$ python -q
>>> import numpy as np
>>> from numpy import linalg as LA
>>> np.set_printoptions(suppress=True, linewidth=160)
>>> rd = lambda a: np.round(a, 1) + 0
>>> W0 = np.loadtxt("case18.csv", delimiter=",")
>>> W0
array([[0., 0., 1., 2.],
       [0., 0., 2., 3.],
       [1., 2., 0., 0.],
       [2., 3., 0., 0.]])
>>> u = np.array([3, -2, 3, 0])
>>> A2 = W0 + np.outer(u, np.eye(4)[1])
>>> rd(LA.det(A2) / LA.det(W0)), rd(1 + LA.solve(W0, u)[1])
(np.float64(7.0), np.float64(7.0))
>>> LA.matrix_rank(LA.inv(A2) - LA.inv(W0), tol=1e-8)
np.int64(1)
>>> A2
array([[ 0.,  3.,  1.,  2.],
       [ 0., -2.,  2.,  3.],
       [ 1.,  5.,  0.,  0.],
       [ 2.,  3.,  0.,  0.]])
>>> A2 = LA.inv(W0)
>>> A2
array([[ 0.,  0., -3.,  2.],
       [ 0.,  0.,  2., -1.],
       [-3.,  2.,  0.,  0.],
       [ 2., -1.,  0.,  0.]])
>>> rd(LA.det(W0) * A2)
array([[ 0.,  0., -3.,  2.],
       [ 0.,  0.,  2., -1.],
       [-3.,  2.,  0.,  0.],
       [ 2., -1.,  0.,  0.]])
>>> rd(LA.slogdet(W0)[0])
np.float64(1.0)
>>> (np.abs(A2) > 1e-9).astype(int)
array([[0, 0, 1, 1],
       [0, 0, 1, 1],
       [1, 1, 0, 0],
       [1, 1, 0, 0]])
>>> rd(LA.cond(W0))
np.float64(17.9)
>>> data = np.load("arr.npy")
>>> data
array([[2, 3],
       [4, 5]])
>>> def softmax(z):
...     e = np.exp(z - z.max(axis=-1, keepdims=True))
...     return e / e.sum(axis=-1, keepdims=True)
... 
>>> rd(softmax(data[1] + 3))
array([0.3, 0.7])
>>> softmax(data).sum(axis=1)
array([1., 1.])
>>> rd(softmax(10 * data[1]))
array([0., 1.])
>>> S = data @ data.T / np.sqrt(2)
>>> rd(softmax(S + np.triu(np.full(S.shape, -np.inf), 1)))
array([[1., 0.],
       [0., 1.]])
